$ ipython --no-banner

In [1]: import numpy as np

In [2]: from numpy import linalg as LA

In [3]: np.set_printoptions(suppress=True, linewidth=140)

In [4]: E = np.loadtxt("dump.csv", delimiter=",")

In [5]: E
Out[5]: 
array([[  0.,   0.,   0.,   0.,   0.,   0.],
       [  0.,   3.,   4.,   3.,   1.,   2.],
       [  6.,   6.,   8.,  10.,  -8.,  -2.],
       [ -5.,  -1.,  10.,  -5.,  -4.,  -4.],
       [  1.,  -2.,  14.,   5., -11.,   4.],
       [  5.,  -9.,  13.,  16., -19., -17.],
       [ -2.,  -3.,  12.,  10., -16.,  -9.],
       [ -2.,   0.,  16.,  13., -15.,  -7.],
       [ -2.,   0.,  16.,  13., -15.,  -7.],
       [  6.,   6.,   8.,  10.,  -8.,  -2.],
       [  7.,  -3.,   5.,   9.,  -2.,  -6.],
       [ -5.,   2.,  14.,  -2.,  -3.,  -2.],
       [-13., -14.,  14.,  -2., -10.,   1.],
       [  0.,   0.,   0.,   0.,   0.,   0.],
       [-13., -14.,  14.,  -2., -10.,   1.],
       [ -8.,  -6.,   8.,   3.,  -7.,  -5.],
       [ -3., -15.,  17.,  -4., -10.,  -6.],
       [ -3., -15.,  17.,  -4., -10.,  -6.],
       [  7.,  -6.,   1.,   6.,  -3.,  -8.],
       [-13., -14.,  14.,  -2., -10.,   1.],
       [  0.,   0.,   0.,   0.,   0.,   0.]])

In [6]: lab = E[:, 5] > np.median(E[:, 5])

In [7]: u = E[lab].mean(axis=0) - E[~lab].mean(axis=0)

In [8]: ((E - E.mean(axis=0)) @ u > 0).astype(int)
Out[8]: array([1, 1, 0, 1, 1, 0, 0, 0, 0, 0, 0, 1, 1, 1, 1, 1, 1, 1, 0, 1, 1])

In [9]: round(float((((E - E.mean(axis=0)) @ u > 0) == lab).mean()), 3)
Out[9]: 0.762

In [10]: K = np.loadtxt("layer7.csv", delimiter=",")

In [11]: K
Out[11]: 
array([[ 2.495, -7.971,  4.375, -2.719,  1.925],
       [ 0.538,  0.712, -4.275, -6.83 ,  5.855],
       [-4.562, -3.684, -6.283, -4.839, -1.648],
       [-6.615,  7.221, -1.686,  1.005,  0.49 ],
       [ 3.599, -2.163, -7.605, -0.914, -4.867],
       [-7.766, -4.989, -0.116, -3.707, -1.023],
       [ 1.544, -0.074, -2.148,  2.224,  9.383],
       [-0.032,  7.686,  2.817, -5.367,  2.047],
       [-1.961, -6.267,  5.432, -5.195,  0.615],
       [ 5.206,  2.473, -7.607, -2.802,  1.035],
       [-3.797,  3.671, -6.988,  3.89 , -2.854],
       [ 2.843, -1.353,  2.56 , -8.316, -3.792],
       [-6.19 ,  3.221, -3.757, -6.059, -0.695],
       [-4.753,  6.242, -2.835,  1.174, -5.389],
       [ 3.44 ,  6.222, -0.461, -3.909,  5.828],
       [ 3.39 ,  3.664,  4.026, -5.982,  4.805],
       [-7.875, -1.144,  0.441,  5.812, -1.644],
       [ 3.907, -2.398,  7.413,  2.777, -4.04 ]])

In [12]: cen = (E - E.mean(axis=0)) / E.std(axis=0)

In [13]: np.argwhere(np.abs(cen) > 2)
Out[13]: array([[5, 5]])

In [14]: beta = LA.lstsq(np.delete(cen, 5, axis=1), cen[:, 5])[0]

In [15]: np.abs(beta).argmax()
Out[15]: np.int64(0)

In [16]: lab = K[:, 4] > np.median(K[:, 4])

In [17]: u = K[lab].mean(axis=0) - K[~lab].mean(axis=0)

In [18]: round(float((((K - K.mean(axis=0)) @ u > 0) == lab).mean()), 3)
Out[18]: 0.889

In [19]: np.argsort(-np.abs(u).round(6), kind="stable")
Out[19]: array([4, 0, 3, 2, 1])

In [20]: u.round(3)
Out[20]: array([ 3.622,  1.807,  1.96 , -2.155,  6.437])

In [21]: ((K - K.mean(axis=0)) @ u > 0).astype(int)
Out[21]: array([1, 1, 0, 0, 0, 0, 1, 1, 1, 1, 0, 1, 0, 0, 1, 1, 0, 0])

In [22]: lab.astype(int)
Out[22]: array([1, 1, 0, 1, 0, 0, 1, 1, 1, 1, 0, 0, 0, 0, 1, 1, 0, 0])

In [23]: x0 = np.array([-2, 0, 1, -1, 1])

In [24]: rhs = K @ x0

In [25]: np.round(LA.lstsq(K, rhs)[0], 3)
Out[25]: array([-2.,  0.,  1., -1.,  1.])

In [26]: np.round(LA.pinv(K) @ K, 3) + 0
Out[26]: 
array([[1., 0., 0., 0., 0.],
       [0., 1., 0., 0., 0.],
       [0., 0., 1., 0., 0.],
       [0., 0., 0., 1., 0.],
       [0., 0., 0., 0., 1.]])

In [27]: rng = np.random.default_rng(93)

In [28]: rhs = rhs + 0.1 * rng.normal(size=18)

In [29]: rhs.round(3)
Out[29]: 
array([  4.14 ,   7.253,   6.15 ,  11.092, -18.698,  18.027,   1.806,  10.379,  15.186, -14.08 ,  -5.965,   1.469,  13.89 ,   0.054,
         2.507,   8.17 ,   8.853,  -7.183])

In [30]: beta, *_ = LA.lstsq(K, rhs)

In [31]: np.round(K.T @ (rhs - K @ beta), 3) + 0
Out[31]: array([0., 0., 0., 0., 0.])
